$ python3 -q
>>> import numpy as np
>>> np.set_printoptions(precision=4, suppress=True, linewidth=100)
>>> E = np.load("dump.npy")
>>> print(E)
[[-2  0 -1]
 [ 1 -1  0]
 [ 1  2  2]]
>>> print(round(np.log10(np.linalg.cond(E))))
1
>>> print(np.argsort(-np.linalg.norm(E, axis=0).round(6), kind="stable")[:3])
[0 1 2]
>>> print(round(np.linalg.norm(E, 2) / np.linalg.norm(E), 4))
0.8469
>>> print(np.linalg.matrix_rank(E, rtol=0.1))
2
>>> arr = np.load("m.npy")
>>> print(arr)
[[-1  8  2]
 [ 0  4 -3]
 [ 0  0 -1]]
>>> Uu, sigma, vt = np.linalg.svd(arr)
>>> print(np.argmax(sigma[:-1] / (sigma[1:] + 1e-6)) + 1)
2
>>> Y = Uu[:, :2] @ np.diag(sigma[:2]) @ vt[:2]
>>> print(np.round(np.abs(arr - Y).max(), 4))
0.1135
>>> print(np.linalg.matrix_rank(arr, rtol=0.05))
2
>>> w, evecs = np.linalg.eig(arr)
>>> print(np.prod(w))
4.0
>>> print(w)
[-1.  4. -1.]
>>> print(np.sort(np.linalg.eigvals(arr @ arr)))
[ 1.  1. 16.]
>>> print(np.sort(np.linalg.eigvals(np.linalg.inv(arr))))
[-1.   -1.    0.25]
>>> print(arr.shape)
(3, 3)
>>> print(np.diff(arr, axis=0))
[[ 1 -4 -5]
 [ 0 -4  2]]
>>> print(np.linalg.matrix_rank(arr))
3
>>> print(np.count_nonzero(arr))
6
>>> print(np.unravel_index(np.abs(arr).argmax(), arr.shape))
(np.int64(0), np.int64(1))
>>> M = np.load("w.npy")
>>> print(M)
[[1 0 1 0 1 0]
 [2 2 2 2 2 2]
 [2 1 2 1 2 1]
 [1 0 1 0 1 0]
 [2 2 2 2 2 2]
 [2 1 2 1 2 1]]
>>> Y = M / np.sqrt((M ** 2).mean(axis=1, keepdims=True))
>>> print(Y[3])
[1.4142 0.     1.4142 0.     1.4142 0.    ]
>>> print(M - M.mean(axis=1, keepdims=True))
[[ 0.5 -0.5  0.5 -0.5  0.5 -0.5]
 [ 0.   0.   0.   0.   0.   0. ]
 [ 0.5 -0.5  0.5 -0.5  0.5 -0.5]
 [ 0.5 -0.5  0.5 -0.5  0.5 -0.5]
 [ 0.   0.   0.   0.   0.   0. ]
 [ 0.5 -0.5  0.5 -0.5  0.5 -0.5]]
>>> print(np.linalg.norm(Y, axis=1))
[2.4495 2.4495 2.4495 2.4495 2.4495 2.4495]
>>> Y = M / np.linalg.norm(M, axis=1, keepdims=True)
>>> G = Y @ Y.T
>>> print(np.linalg.norm(Y, axis=1))
[1. 1. 1. 1. 1. 1.]
>>> print((np.abs(G) > 0.9).astype(int))
[[1 0 0 1 0 0]
 [0 1 1 0 1 1]
 [0 1 1 0 1 1]
 [1 0 0 1 0 0]
 [0 1 1 0 1 1]
 [0 1 1 0 1 1]]
>>> rank = np.linalg.matrix_rank(M)
>>> print(rank)
2
>>> N = np.linalg.svd(M)[2][rank:].T
>>> print(N.shape)
(6, 4)
>>> print([int(np.linalg.matrix_rank(np.delete(M, i, axis=0))) for i in range(6)])
[2, 2, 2, 2, 2, 2]
>>> print([int(np.linalg.matrix_rank(M[:, :j + 1])) for j in range(6)])
[1, 2, 2, 2, 2, 2]
>>> print(np.round(N @ N.T, 4) + 0)
[[ 0.6667  0.     -0.3333  0.     -0.3333  0.    ]
 [ 0.      0.6667  0.     -0.3333  0.     -0.3333]
 [-0.3333  0.      0.6667  0.     -0.3333  0.    ]
 [ 0.     -0.3333  0.      0.6667  0.     -0.3333]
 [-0.3333  0.     -0.3333  0.      0.6667  0.    ]
 [ 0.     -0.3333  0.     -0.3333  0.      0.6667]]
>>> def softmax(z):
...     e = np.exp(z - z.max(axis=-1, keepdims=True))
...     return e / e.sum(axis=-1, keepdims=True)
... 
>>> print(softmax(M).sum(axis=1))
[1. 1. 1. 1. 1. 1.]
>>> att = M @ M.T / np.sqrt(6)
>>> print(softmax(att).round(6).argmax(axis=1))
[1 1 1 1 1 1]
>>> vec = np.array([2, 0, 0, 3, 0, 0])
>>> h1 = np.maximum(M @ vec, 0)
>>> print(h1)
[ 2 10  7  2 10  7]
>>> print(np.maximum(M @ (3 * vec), 0))
[ 6 30 21  6 30 21]
>>> Y = np.array([[6, 6, 4, 9], [4, 1, 1, 8], [3, 1, 4, 2]])
>>> J = Y.T @ Y
>>> print(J)
[[ 61  43  40  92]
 [ 43  38  29  64]
 [ 40  29  33  52]
 [ 92  64  52 149]]
>>> print(np.round(np.trace(np.linalg.pinv(J) @ J), 4))
3.0
>>> print(np.unique(J.round(6), axis=0).shape)
(4, 4)
>>> print(np.allclose(J[:-1].T @ np.linalg.lstsq(J[:-1].T, J[-1])[0], J[-1]))
True
>>> Y = J / np.linalg.norm(J, axis=1, keepdims=True)
>>> G = Y @ Y.T
>>> print(G[0])
[1.     0.9966 0.9918 0.9979]
>>> print(G)
[[1.     0.9966 0.9918 0.9979]
 [0.9966 1.     0.9922 0.9927]
 [0.9918 0.9922 1.     0.9815]
 [0.9979 0.9927 0.9815 1.    ]]
>>> print(np.linalg.norm(J, axis=1))
[125.036   90.7193  78.9557 193.5588]
>>> print(J[1] @ J[0])
11305
>>> print(round(np.linalg.norm(J, 1), 4), round(float(np.linalg.norm(J, np.inf)), 4))
357.0 357.0
>>> print(round(float(np.linalg.norm(J[1], 1)), 4), np.round(np.linalg.norm(J[1], np.inf), 4))
174.0 64.0
>>> print(round(np.linalg.norm(J, 2), 4))
259.3943
>>> data = np.loadtxt("sample12.csv", delimiter=",")
>>> print(data)
[[  0.4      1.9508   1.    ]
 [  1.2      5.7104  -1.3   ]
 [ -2.1    -10.6084   0.8   ]
 [ -0.1     -0.4831  -1.8   ]
 [  0.7      3.4706   1.2   ]
 [  0.2      1.0044   2.2   ]
 [ -0.6     -3.0067  -2.2   ]
 [  1.2      5.9537   1.2   ]
 [ -0.3     -1.5179  -1.1   ]
 [ -0.4     -1.9447  -1.5   ]
 [ -0.7     -3.6909  -1.3   ]
 [  1.       4.8154   0.6   ]
 [  0.      -0.0242  -0.3   ]
 [  1.2      5.8848  -1.4   ]
 [  0.3      1.6448   1.2   ]
 [  0.8      3.9181  -1.8   ]
 [  0.5      2.5282  -0.5   ]
 [  0.7      3.3029  -0.7   ]
 [  1.2      6.045    1.    ]
 [  0.1      0.4586  -0.8   ]
 [ -1.      -4.9731  -0.3   ]
 [  0.3      1.5971   1.5   ]
 [  1.6      8.1757  -0.8   ]
 [  2.2     11.0255  -0.7   ]
 [  1.1      5.302   -0.1   ]
 [  0.3      1.4238  -0.8   ]]
>>> cent = data[[3, 25]].astype(float)
>>> for _ in range(3):
...     lab = np.linalg.norm(data[:, None] - cent, axis=-1).argmin(axis=1)
...     cent = np.array([data[lab == j].mean(axis=0) for j in range(2)])
... 
>>> print(lab)
[1 1 0 0 1 1 0 1 0 0 0 1 0 1 1 1 1 1 1 0 0 1 1 1 1 1]
>>> print(np.bincount(lab))
[ 9 17]
>>> print(np.abs(cent[1] - cent[0]).argmax())
1
>>> m1 = np.load("mat.npy")
>>> print(m1)
[[ 0  1 -3 -1]
 [ 2  3 -2 -3]]
>>> Y = m1 / np.sqrt((m1 ** 2).mean(axis=1, keepdims=True))
>>> print(m1 - m1.mean(axis=1, keepdims=True))
[[ 0.75  1.75 -2.25 -0.25]
 [ 2.    3.   -2.   -3.  ]]
>>> print(np.linalg.norm(Y, axis=1))
[2. 2.]
>>> print(np.round(np.linalg.norm(m1, 2), 4))
5.7141
>>> print(np.linalg.norm(m1, axis=1))
[3.3166 5.099 ]
>>> print(np.round(np.linalg.norm(m1, "nuc"), 4))
7.7995
>>> print(np.round(np.linalg.norm(m1, 1), 4), round(np.linalg.norm(m1, np.inf), 4))
5.0 10.0
>>> print(m1[1] @ m1[0])
12
>>> print(np.linalg.norm(m1, axis=0))
[2.     3.1623 3.6056 3.1623]
>>> r0 = np.array([1, 2])
>>> print(np.convolve(m1[1], r0))
[ 2  7  4 -7 -6]
>>> print(np.polyval(r0, m1[1]))
[ 4  5  0 -1]
>>> W0 = np.load("block14.npy")
>>> print(W0)
[[4 0 2 4]
 [0 3 2 3]
 [1 3 1 0]]
>>> rng = np.random.default_rng(35)
>>> Y = W0 + rng.integers(-2, 3, (3, 2)) @ rng.integers(-2, 3, (2, 4))
>>> print(Y)
[[ 6 -2  7  8]
 [-2  7 -2 -1]
 [-1  3 -5 -4]]
>>> print(np.abs(Y - W0).sum(axis=1))
[13 14 12]
>>> print(np.round(np.linalg.svd(Y - W0, compute_uv=False), 4) + 0)
[12.1262  3.1553  0.    ]
>>> print(np.round(np.sort(np.abs(np.linalg.eigvals(J))), 4) + 0)
[  0.       6.1017  15.504  259.3943]
>>> print(np.linalg.matrix_power(J, 2))
[[15634 11305  9791 24152]
 [11305  8230  7107 17432]
 [ 9791  7107  6234 15000]
 [24152 17432 15000 37465]]
>>> print(round(float(np.linalg.det(J)), 4))
-0.0
>>> feats = np.array([[2, 2, 0, -2], [1, 2, 0, 2], [0, 0, 2, 0], [-1, -1, 0, -2]])
>>> print(feats)
[[ 2  2  0 -2]
 [ 1  2  0  2]
 [ 0  0  2  0]
 [-1 -1  0 -2]]
>>> vec = np.array([3, 0, 5, 1])
>>> y = feats @ vec
>>> print(y)
[ 4  5 10 -5]
>>> print(np.linalg.solve(feats, feats[:, 3]))
[0. 0. 0. 1.]
>>> print(np.linalg.solve(feats, y))
[3. 0. 5. 1.]
>>> print(np.round(np.linalg.solve(feats.T, feats[1]), 4) + 0)
[0. 1. 0. 0.]
>>> print(np.flatnonzero(np.linalg.matrix_power((feats != 0) + (feats.T != 0) + np.eye(4), 4)[3]))
[0 1 3]
>>> print((np.linalg.matrix_power((feats != 0) + (feats.T != 0) + np.eye(4), 4) > 0).astype(int))
[[1 1 0 1]
 [1 1 0 1]
 [0 0 1 0]
 [1 1 0 1]]
>>> print(np.sort(np.linalg.eigvals(feats).real))
[-2.1326  0.8596  2.      3.2731]
